% ipython --no-banner

In [1]: import numpy as np

In [2]: np.set_printoptions(suppress=True, linewidth=100)

In [3]: J = np.load("x.npy")

In [4]: print(J)
[[2 1 0 0 0 0]
 [1 3 0 0 0 0]
 [0 0 0 0 0 0]
 [0 0 2 1 0 0]
 [0 0 1 3 0 0]
 [0 0 0 0 0 0]
 [0 0 0 0 2 1]
 [0 0 0 0 1 3]
 [0 0 0 0 0 0]]

In [5]: vec = np.array([1, -2, 2, 0, 2, -1])

In [6]: y = J @ vec

In [7]: np.round(np.linalg.pinv(J) @ J, 3) + 0
Out[7]: 
array([[1., 0., 0., 0., 0., 0.],
       [0., 1., 0., 0., 0., 0.],
       [0., 0., 1., 0., 0., 0.],
       [0., 0., 0., 1., 0., 0.],
       [0., 0., 0., 0., 1., 0.],
       [0., 0., 0., 0., 0., 1.]])

In [8]: print(y)
[ 0 -5  0  4  2  0  3 -1  0]

In [9]: print(np.round(np.linalg.lstsq(J, y)[0], 3) + 0)
[ 1. -2.  2.  0.  2. -1.]

In [10]: rng = np.random.default_rng(696755)

In [11]: y = y + 0.02 * rng.normal(size=9)

In [12]: y.round(3)
Out[12]: array([-0.005, -4.984,  0.003,  3.983,  2.016,  0.009,  2.983, -1.006, -0.02 ])

In [13]: beta, *_ = np.linalg.lstsq(J, y)

In [14]: beta.round()
Out[14]: array([ 1., -2.,  2.,  0.,  2., -1.])

In [15]: np.round(np.linalg.norm(y - J @ beta), 3)
Out[15]: np.float64(0.022)

In [16]: np.round(J.T @ (y - J @ beta), 3) + 0
Out[16]: array([0., 0., 0., 0., 0., 0.])

In [17]: J @ J
ValueError: matmul: Input operand 1 has a mismatch in its core dimension 0, with gufunc signature (n?,k),(k,m?)->(n?,m?) (size 9 is different from 6)


In [18]: gram = J.T @ J

In [19]: np.round(np.linalg.eigvalsh(gram)[::-1], 3)
Out[19]: array([13.09, 13.09, 13.09,  1.91,  1.91,  1.91])

In [20]: (J @ J.T).shape
Out[20]: (9, 9)

In [21]: np.trace(gram), (J ** 2).sum()
Out[21]: (np.int64(45), np.int64(45))

In [22]: np.diag(gram)
Out[22]: array([ 5, 10,  5, 10,  5, 10])

In [23]: np.round(np.linalg.svd(J, compute_uv=False) ** 2, 3)
Out[23]: array([13.09, 13.09, 13.09,  1.91,  1.91,  1.91])

In [24]: np.allclose(gram, gram.T)
Out[24]: True

In [25]: vec = np.array([-4, 4, -2, -4, -1, 1])

In [26]: (J * vec).sum(axis=1)
Out[26]: array([ -4,   8,   0,  -8, -14,   0,  -1,   2,   0])

In [27]: J @ vec
Out[27]: array([ -4,   8,   0,  -8, -14,   0,  -1,   2,   0])

In [28]: (J @ vec).argmax()
Out[28]: np.int64(1)

In [29]: print(J @ np.eye(6)[0])
[2. 1. 0. 0. 0. 0. 0. 0. 0.]

In [30]: def softmax(z):
    ...:     e = np.exp(z - z.max(axis=-1, keepdims=True))
    ...:     return e / e.sum(axis=-1, keepdims=True)
    ...: 

In [31]: np.round(softmax(10 * J[2]), 3)
Out[31]: array([0.167, 0.167, 0.167, 0.167, 0.167, 0.167])

In [32]: np.round(softmax(J[2]), 3)
Out[32]: array([0.167, 0.167, 0.167, 0.167, 0.167, 0.167])

In [33]: S = J @ J.T / np.sqrt(6)

In [34]: print(np.round(softmax(S), 3))
[[0.344 0.344 0.045 0.045 0.045 0.045 0.045 0.045 0.045]
 [0.104 0.801 0.014 0.014 0.014 0.014 0.014 0.014 0.014]
 [0.111 0.111 0.111 0.111 0.111 0.111 0.111 0.111 0.111]
 [0.045 0.045 0.045 0.344 0.344 0.045 0.045 0.045 0.045]
 [0.014 0.014 0.014 0.104 0.801 0.014 0.014 0.014 0.014]
 [0.111 0.111 0.111 0.111 0.111 0.111 0.111 0.111 0.111]
 [0.045 0.045 0.045 0.045 0.045 0.045 0.344 0.344 0.045]
 [0.014 0.014 0.014 0.014 0.014 0.014 0.104 0.801 0.014]
 [0.111 0.111 0.111 0.111 0.111 0.111 0.111 0.111 0.111]]

In [35]: np.round(softmax(S + np.triu(np.full(S.shape, -np.inf), 1)), 3)
Out[35]: 
array([[1.   , 0.   , 0.   , 0.   , 0.   , 0.   , 0.   , 0.   , 0.   ],
       [0.115, 0.885, 0.   , 0.   , 0.   , 0.   , 0.   , 0.   , 0.   ],
       [0.333, 0.333, 0.333, 0.   , 0.   , 0.   , 0.   , 0.   , 0.   ],
       [0.093, 0.093, 0.093, 0.72 , 0.   , 0.   , 0.   , 0.   , 0.   ],
       [0.014, 0.014, 0.014, 0.11 , 0.847, 0.   , 0.   , 0.   , 0.   ],
       [0.167, 0.167, 0.167, 0.167, 0.167, 0.167, 0.   , 0.   , 0.   ],
       [0.073, 0.073, 0.073, 0.073, 0.073, 0.073, 0.562, 0.   , 0.   ],
       [0.014, 0.014, 0.014, 0.014, 0.014, 0.014, 0.105, 0.812, 0.   ],
       [0.111, 0.111, 0.111, 0.111, 0.111, 0.111, 0.111, 0.111, 0.111]])

In [36]: print(softmax(S).round(6).argmax(axis=1))
[0 1 0 3 4 0 6 7 0]

In [37]: feats = np.load("a.npy")

In [38]: feats
Out[38]: 
array([[22,  0,  0,  2,  2,  0,  0,  0,  2,  2,  1],
       [ 0,  5,  0,  0,  0,  2,  2,  2,  2,  2,  0],
       [ 2,  1, 27,  0,  1,  0,  0,  0,  1,  0,  2],
       [ 0,  2,  2, 27,  0,  2,  1,  1,  1,  0,  2],
       [ 2,  0,  0,  1, 11,  2,  2,  1,  1,  1,  0],
       [ 2,  0,  2,  1,  0, 17,  1,  2,  1,  2,  2],
       [ 2,  2,  2,  2,  2,  0,  0,  0,  0,  1,  2],
       [ 0,  2,  1,  2,  2,  0,  2, 12,  2,  1,  2],
       [ 2,  0,  1,  2,  0,  2,  0,  0, 15,  0,  2],
       [ 1,  1,  0,  1,  0,  2,  2,  2,  0,  7,  0],
       [ 0,  1,  1,  1,  2,  2,  2,  2,  1,  1, 20]])

In [39]: q, Rm = np.linalg.qr(feats)

In [40]: np.allclose(Rm.T @ Rm, feats.T @ feats)
Out[40]: True

In [41]: np.round(q.T @ q, 3) + 0
Out[41]: 
array([[1., 0., 0., 0., 0., 0., 0., 0., 0., 0., 0.],
       [0., 1., 0., 0., 0., 0., 0., 0., 0., 0., 0.],
       [0., 0., 1., 0., 0., 0., 0., 0., 0., 0., 0.],
       [0., 0., 0., 1., 0., 0., 0., 0., 0., 0., 0.],
       [0., 0., 0., 0., 1., 0., 0., 0., 0., 0., 0.],
       [0., 0., 0., 0., 0., 1., 0., 0., 0., 0., 0.],
       [0., 0., 0., 0., 0., 0., 1., 0., 0., 0., 0.],
       [0., 0., 0., 0., 0., 0., 0., 1., 0., 0., 0.],
       [0., 0., 0., 0., 0., 0., 0., 0., 1., 0., 0.],
       [0., 0., 0., 0., 0., 0., 0., 0., 0., 1., 0.],
       [0., 0., 0., 0., 0., 0., 0., 0., 0., 0., 1.]])

In [42]: round(float(np.trace(q @ q.T)), 3)
Out[42]: 11.0

In [43]: round(float(abs(Rm[0, 0])), 3), round(float(np.linalg.norm(feats[:, 0])), 3)
Out[43]: (22.472, 22.472)

In [44]: print(np.round(np.abs(np.diag(Rm)), 3))
[22.472  6.317 26.483 25.346 11.173 17.193  2.305  8.959 14.593  4.3   13.953]

In [45]: lab = rng.permutation(11)

In [46]: lab
Out[46]: array([ 5,  0,  1,  8,  4,  3, 10,  7,  6,  2,  9])

In [47]: B = feats[lab][:, lab]

In [48]: print(np.allclose(B, feats))
False

In [49]: u = np.array([1, 2, 5, 4, 2, 4, 1, 0, 1, 5, 4])

In [50]: B = feats + np.outer(u, np.eye(11)[8])

In [51]: B
Out[51]: 
array([[22.,  0.,  0.,  2.,  2.,  0.,  0.,  0.,  3.,  2.,  1.],
       [ 0.,  5.,  0.,  0.,  0.,  2.,  2.,  2.,  4.,  2.,  0.],
       [ 2.,  1., 27.,  0.,  1.,  0.,  0.,  0.,  6.,  0.,  2.],
       [ 0.,  2.,  2., 27.,  0.,  2.,  1.,  1.,  5.,  0.,  2.],
       [ 2.,  0.,  0.,  1., 11.,  2.,  2.,  1.,  3.,  1.,  0.],
       [ 2.,  0.,  2.,  1.,  0., 17.,  1.,  2.,  5.,  2.,  2.],
       [ 2.,  2.,  2.,  2.,  2.,  0.,  0.,  0.,  1.,  1.,  2.],
       [ 0.,  2.,  1.,  2.,  2.,  0.,  2., 12.,  2.,  1.,  2.],
       [ 2.,  0.,  1.,  2.,  0.,  2.,  0.,  0., 16.,  0.,  2.],
       [ 1.,  1.,  0.,  1.,  0.,  2.,  2.,  2.,  5.,  7.,  0.],
       [ 0.,  1.,  1.,  1.,  2.,  2.,  2.,  2.,  5.,  1., 20.]])

In [52]: np.linalg.matrix_rank(np.linalg.inv(B) - np.linalg.inv(feats), tol=1e-8)
Out[52]: np.int64(1)

In [53]: X = np.load("arr.npy")

In [54]: X
Out[54]: 
array([[ 3.218,  3.461,  2.678, -0.267, -3.84 ,  2.773, -1.025,  0.163,  2.75 ,  4.411,  2.473,
         0.356],
       [ 2.105,  4.788,  2.611, -1.756, -1.458,  1.268, -0.671, -0.938,  0.954,  4.204,  1.157,
        -0.071],
       [-1.465, -1.864,  1.559,  1.536, -0.802, -6.901, -1.512,  2.057, -0.909, -1.182, -2.045,
         1.502],
       [-1.668,  0.007,  1.776,  1.785, -2.08 , -6.589,  0.803,  0.981, -1.562,  2.769, -1.919,
        -0.131],
       [ 3.438,  4.658,  1.758, -0.504, -2.894,  0.438, -1.934, -2.285,  0.088,  3.205,  1.344,
         0.588],
       [ 1.412,  4.697,  2.104, -0.628, -4.803,  0.717, -2.058,  0.365,  0.445,  4.303,  2.576,
         0.935],
       [ 3.693,  6.134,  2.061,  0.898, -2.182,  1.613, -1.817,  0.716,  2.485,  4.069,  0.905,
         0.942],
       [-0.145, -0.243,  1.073,  0.591, -1.557, -5.352, -1.014,  2.091, -2.285,  0.091, -3.011,
        -0.297],
       [ 4.186,  5.423,  2.44 , -1.808, -3.418,  1.182, -3.895, -1.597,  2.323,  3.561,  3.301,
         0.634],
       [-2.136,  0.609,  1.215,  0.378, -2.125, -6.294, -0.471,  0.394, -0.206, -1.284, -2.017,
        -0.467],
       [ 0.323, -2.329,  1.825,  2.86 , -3.32 , -4.802, -0.67 ,  1.017, -2.451,  1.532, -1.238,
        -0.723],
       [-1.387,  1.405,  2.543, -0.434, -1.254, -5.314, -0.165,  0.599, -2.27 , -0.517, -2.953,
        -1.441],
       [-1.435, -0.291,  1.39 ,  2.144, -2.036, -7.229, -0.716, -2.523, -1.715,  0.481, -3.172,
         0.213],
       [-2.39 , -0.176, -0.904,  3.492, -1.762, -6.342, -0.617,  0.72 , -1.569,  0.062, -2.45 ,
         1.076]])

In [55]: hat = X @ np.linalg.solve(X.T @ X, X.T)

In [56]: np.allclose(hat @ hat, hat)
Out[56]: True

In [57]: np.round(np.linalg.eigvalsh(hat), 3) + 0
Out[57]: array([0., 0., 1., 1., 1., 1., 1., 1., 1., 1., 1., 1., 1., 1.])
